% python3 -q
>>> import numpy as np
>>> import numpy.linalg as la
>>> np.set_printoptions(precision=1, suppress=True, linewidth=100, sign=" ")
>>> K = np.loadtxt("w.csv", delimiter=",")
>>> K
array([[ 0.4,  0.2,  0.7,  0.3],
       [-0.2,  0.3,  1. ,  0.9],
       [ 1.6,  1.2,  3.8,  1.3],
       [-0.7, -1. , -3.1,  0. ],
       [ 0.1,  1.3,  4. , -1. ],
       [ 0.7, -0.2, -0.7,  1.5],
       [-0.2, -0.9, -2.9,  0.7],
       [ 0.3,  0.4,  0.5, -0.6],
       [ 0.8,  1.3,  4.1,  0.8],
       [-0.5,  2.8,  8.7,  0. ],
       [ 0.8, -0.4, -1.3, -1.2],
       [ 0.4,  1.4,  4.5, -0.1],
       [ 0.3,  1.2,  4. , -1.6],
       [-0.7,  0.2,  0.5, -0.6],
       [-2.4,  3.4, 10.6, -0.3],
       [ 0.3, -0.9, -2.8,  0.7],
       [-0.1, -0.4, -1.1, -0.9],
       [-1.8,  1.4,  4. ,  1.5],
       [-0.2, -0.7, -1.9, -0.7],
       [ 0. , -0.7, -2.3, -1.5],
       [-1.7,  0.9,  2.8,  0.2],
       [ 1. ,  2.5,  7.1, -0.8],
       [-0.1,  1.6,  4.4,  2.2],
       [-0.8, -0.4, -0.9, -0.2],
       [ 0.9, -0.3, -0.6, -0.8],
       [-0.2, -2.3, -6.4, -0.8],
       [ 0. , -1.2, -3.1, -0.9],
       [ 0.3,  0.3,  1.1,  0.3]])
>>> cov = np.cov(K, rowvar=False)
>>> np.median(K, axis=0)
array([ 0. ,  0.2,  0.6, -0.2])
>>> np.round(np.polyfit(K[:, 2], K[:, 3], 1), 1) + 0
array([ 0. , -0.1])
>>> np.argsort(-K.std(axis=0).round(6), kind="stable")
array([ 2,  1,  3,  0])
>>> np.round(np.corrcoef(K.T), 1) + 0
array([[ 1. , -0.2, -0.2,  0. ],
       [-0.2,  1. ,  1. ,  0.2],
       [-0.2,  1. ,  1. ,  0.2],
       [ 0. ,  0.2,  0.2,  1. ]])
>>> cov.shape
(4, 4)
>>> z = K[:, 1] > np.median(K[:, 1])
>>> u = K[z].mean(axis=0) - K[~z].mean(axis=0)
>>> np.round((((K - K.mean(axis=0)) @ u > 0) == z).mean(), 1)
np.float64(0.9)
>>> ((K - K.mean(axis=0)) @ u > 0).astype(int)
array([ 0,  0,  1,  0,  1,  0,  0,  0,  1,  1,  0,  1,  1,  0,  1,  0,  0,  1,  0,  0,  1,  1,  1,
        0,  0,  0,  0,  0])
>>> u
array([-0.1,  2.1,  6.2,  0.5])
>>> Z = K[[26, 10]].astype(float)
>>> for _ in range(3):
...     z = la.norm(K[:, None] - Z, axis=-1).argmin(axis=1)
...     Z = np.array([K[z == j].mean(axis=0) for j in range(2)])
... 
>>> print(z)
[ 0  1  1  0  1  0  0  0  1  1  0  1  1  0  1  0  0  1  0  0  1  1  1  0  0  0  0  1]
>>> print(Z.round(1) + 0)
[[ 0.  -0.6 -1.7 -0.3]
 [-0.2  1.5  4.6  0.3]]
>>> Z[1] - Z[0]
array([-0.2,  2.1,  6.3,  0.6])
>>> np.abs(Z[1] - Z[0]).argmax()
np.int64(2)
>>> rng = np.random.default_rng(364043)
>>> Y = K + rng.integers(-2, 3, (28, 3)) @ rng.integers(-2, 3, (3, 4))
>>> Y
array([[  3.4,   2.2,   5.7,  -1.7],
       [ -4.2,   0.3,  -4. ,  -1.1],
       [  2.6,   4.2,   6.8,  -2.7],
       [  0.3,  -4. ,  -3.1,   2. ],
       [  0.1,   0.3,   4. ,  -3. ],
       [  0.7,  -0.2,  -0.7,   1.5],
       [  2.8,  -0.9,   1.1,   0.7],
       [  1.3,  -0.6,   0.5,   5.4],
       [ -0.2,   4.3,   5.1,  -7.2],
       [ -1.5,   4.8,   7.7,   2. ],
       [  2.8,  -1.4,   0.7,   0.8],
       [ -2.6,   0.4,   0.5,  -2.1],
       [ -0.7,  -0.8,   2. ,  -1.6],
       [ -0.7,  -2.8,  -0.5,  -0.6],
       [ -0.4,   3.4,  12.6,   3.7],
       [ -0.7,   2.1,  -2.8,  -1.3],
       [  2.9,  -2.4,   1.9,   1.1],
       [ -2.8,   1.4,   2. ,   5.5],
       [  1.8,   5.3,   4.1,  -8.7],
       [ -2. ,   0.3,  -4.3,  -3.5],
       [ -0.7,  -3.1,   1.8,   6.2],
       [  2. ,   5.5,  10.1,  -4.8],
       [  1.9,  -0.4,   6.4,   2.2],
       [ -2.8,   1.6,  -1.9,  -6.2],
       [ -3.1,  -6.3,  -8.6,   3.2],
       [  0.8,  -2.3,  -4.4,  -4.8],
       [ -4. ,  -7.2, -11.1,   3.1],
       [ -1.7,  -2.7,  -2.9,   2.3]])
>>> np.abs(Y - K).sum(axis=1)
array([ 12.,  11.,  11.,   6.,   3.,   0.,   7.,   8.,  13.,   6.,   7.,  10.,   5.,   4.,   8.,
         6.,  10.,   7.,  22.,   7.,  12.,  11.,   6.,  11.,  22.,   7.,  22.,  11.])
>>> np.round(la.svd(Y - K, compute_uv=False), 1) + 0
array([ 26.3,  17.3,   7.7,   0. ])
>>> Y - K
array([[ 3.,  2.,  5., -2.],
       [-4.,  0., -5., -2.],
       [ 1.,  3.,  3., -4.],
       [ 1., -3.,  0.,  2.],
       [ 0., -1.,  0., -2.],
       [ 0.,  0.,  0.,  0.],
       [ 3.,  0.,  4.,  0.],
       [ 1., -1.,  0.,  6.],
       [-1.,  3.,  1., -8.],
       [-1.,  2., -1.,  2.],
       [ 2., -1.,  2.,  2.],
       [-3., -1., -4., -2.],
       [-1., -2., -2.,  0.],
       [ 0., -3., -1.,  0.],
       [ 2.,  0.,  2.,  4.],
       [-1.,  3.,  0., -2.],
       [ 3., -2.,  3.,  2.],
       [-1.,  0., -2.,  4.],
       [ 2.,  6.,  6., -8.],
       [-2.,  1., -2., -2.],
       [ 1., -4., -1.,  6.],
       [ 1.,  3.,  3., -4.],
       [ 2., -2.,  2.,  0.],
       [-2.,  2., -1., -6.],
       [-4., -6., -8.,  4.],
       [ 1.,  0.,  2., -4.],
       [-4., -6., -8.,  4.],
       [-2., -3., -4.,  2.]])
>>> m1 = np.load("test15.npy")
>>> m1
array([[ 5.,  0.,  0.],
       [ 0.,  5.,  0.],
       [ 0.,  0.,  5.]])
>>> np.round(la.det(m1), 1)
np.float64(125.0)
>>> print((m1 != 0).astype(int))
[[ 1  0  0]
 [ 0  1  0]
 [ 0  0  1]]
>>> data = np.array([[3, 4, 5, 6],
...     [7, 8, 9, 10],
...     [11, 12, 13, 14],
...     [15, 16, 17, 18],
...     [19, 20, 21, 22],
...     [23, 24, 25, 26],
...     [27, 28, 29, 30]])
>>> print(data)
[[  3   4   5   6]
 [  7   8   9  10]
 [ 11  12  13  14]
 [ 15  16  17  18]
 [ 19  20  21  22]
 [ 23  24  25  26]
 [ 27  28  29  30]]
>>> x0 = np.array([8, 1, 8, 4])
>>> h = np.maximum(data @ x0, 0)
>>> np.tanh(data @ x0)
array([ 1.,  1.,  1.,  1.,  1.,  1.,  1.])
>>> np.maximum(data @ x0, 0) - np.maximum(-data @ x0, 0)
array([  92,  176,  260,  344,  428,  512,  596])
>>> np.maximum(data @ (3 * x0), 0)
array([  276,   528,   780,  1032,  1284,  1536,  1788])
>>> cov = data.T @ data
>>> np.trace(cov), (data ** 2).sum()
(np.int64(9450), np.int64(9450))
>>> la.matrix_rank(cov)
np.int64(2)
>>> np.round(la.eigvalsh(cov)[::-1], 1) + 0
array([ 9443.4,     6.6,     0. ,     0. ])
>>> U, sig, Vt = la.svd(data)
>>> vecs = Vt[:(sig > 1e-8).sum()]
>>> x0 = data[5] + -3 * data[6] + rng.integers(2) * np.eye(4)[2]
>>> print(x0)
[-58. -60. -61. -64.]
>>> np.diag(vecs.T @ vecs)
array([ 0.7,  0.3,  0.3,  0.7])
>>> np.allclose(vecs.T @ vecs @ x0, x0)
False
